% ipython --no-banner

In [1]: import numpy as np

In [2]: np.set_printoptions(precision=2, suppress=True, linewidth=200, floatmode="fixed")

In [3]: tidy = lambda a: np.round(a, 2) + 0

In [4]: rng = np.random.default_rng(9666)

In [5]: z = rng.integers(0, 2, 3)

In [6]: data = (z[:, None] == z) * 2 + np.eye(3)

In [7]: print(data)
[[3.00 0.00 0.00]
 [0.00 3.00 2.00]
 [0.00 2.00 3.00]]

In [8]: print(np.flatnonzero(np.linalg.matrix_power((data != 0) + (data.T != 0) + np.eye(3), 3)[1]))
[1 2]

In [9]: print((data != 0).astype(int))
[[1 0 0]
 [0 1 1]
 [0 1 1]]

In [10]: print(tidy(np.sort(np.linalg.eigvals(data).real)))
[1.00 3.00 5.00]

In [11]: Lm = np.linalg.cholesky(data)

In [12]: print(tidy(np.prod(np.diag(Lm)) ** 2), tidy(np.linalg.det(data)))
15.0 15.0

In [13]: print(np.linalg.eigvalsh(data).min() > 0)
True

In [14]: out = data[0, 0] * data[1:] - np.outer(data[1:, 0], data[0])

In [15]: print(out)
[[0.00 9.00 6.00]
 [0.00 6.00 9.00]]

In [16]: print(np.linalg.matrix_rank(out), np.linalg.matrix_rank(data))
2 3

In [17]: print(np.flatnonzero(~out.round(6).any(axis=1)))
[]

In [18]: print(out.mean(axis=0))
[0.00 7.50 7.50]

In [19]: print(np.linalg.matrix_rank(out))
2

In [20]: print(np.unravel_index(np.abs(out).argmax(), out.shape))
(np.int64(0), np.int64(1))

In [21]: print(np.abs(out).max())
9.0

In [22]: print(np.diff(out, axis=0))
[[ 0.00 -3.00  3.00]]

In [23]: print(np.count_nonzero(out))
4

In [24]: w, V = np.linalg.eigh(data)

In [25]: vec = np.array([-2, 1, -1])

In [26]: print(tidy(V * np.maximum(w, 0) @ V.T))
[[3.00 0.00 0.00]
 [0.00 3.00 2.00]
 [0.00 2.00 3.00]]

In [27]: print(tidy(np.linalg.eigvalsh(data[1:, 1:])))
[1.00 5.00]

In [28]: print(tidy(V * np.sqrt(w) @ V.T))
[[1.73 0.00 0.00]
 [0.00 1.62 0.62]
 [0.00 0.62 1.62]]

In [29]: r0 = np.array([2, 0, 0, 0])

In [30]: r1 = np.array([0, 5, 2, 0])

In [31]: A = r0[:, None] + r1[None, :]

In [32]: print(A)
[[2 7 4 2]
 [0 5 2 0]
 [0 5 2 0]
 [0 5 2 0]]

In [33]: vec = np.array([1, 3, 0])

In [34]: rhs = data @ vec

In [35]: c, lr = np.zeros(3), 1 / np.linalg.norm(data, 2) ** 2

In [36]: for i in range(6):
    ...:     c -= lr * data.T @ (data @ c - rhs)
    ...:     if i % 1 == 0: print(i, round(np.linalg.norm(data @ c - rhs), 2))
    ...: 
0 2.8
1 2.31
2 2.03
3 1.87
4 1.76
5 1.67

In [37]: print(tidy(c))
[0.93 1.83 1.17]

In [38]: print(tidy(np.linalg.cond(data)))
5.0

In [39]: P = np.triu(np.array([[3, 0, 1, 4], [4, 0, 2, 0], [2, 0, 2, 4], [2, 1, 5, 4]]), 1) + np.eye(4)

In [40]: out = P @ A @ np.linalg.inv(P)

In [41]: print(tidy(np.poly(out)))
[ 1.00 -9.00 14.00  0.00  0.00]

In [42]: print(out)
[[  2.00  32.00 -52.00 202.00]
 [  0.00  15.00 -24.00  96.00]
 [  0.00  25.00 -40.00 160.00]
 [  0.00   5.00  -8.00  32.00]]

In [43]: print(np.linalg.matrix_rank(out))
2
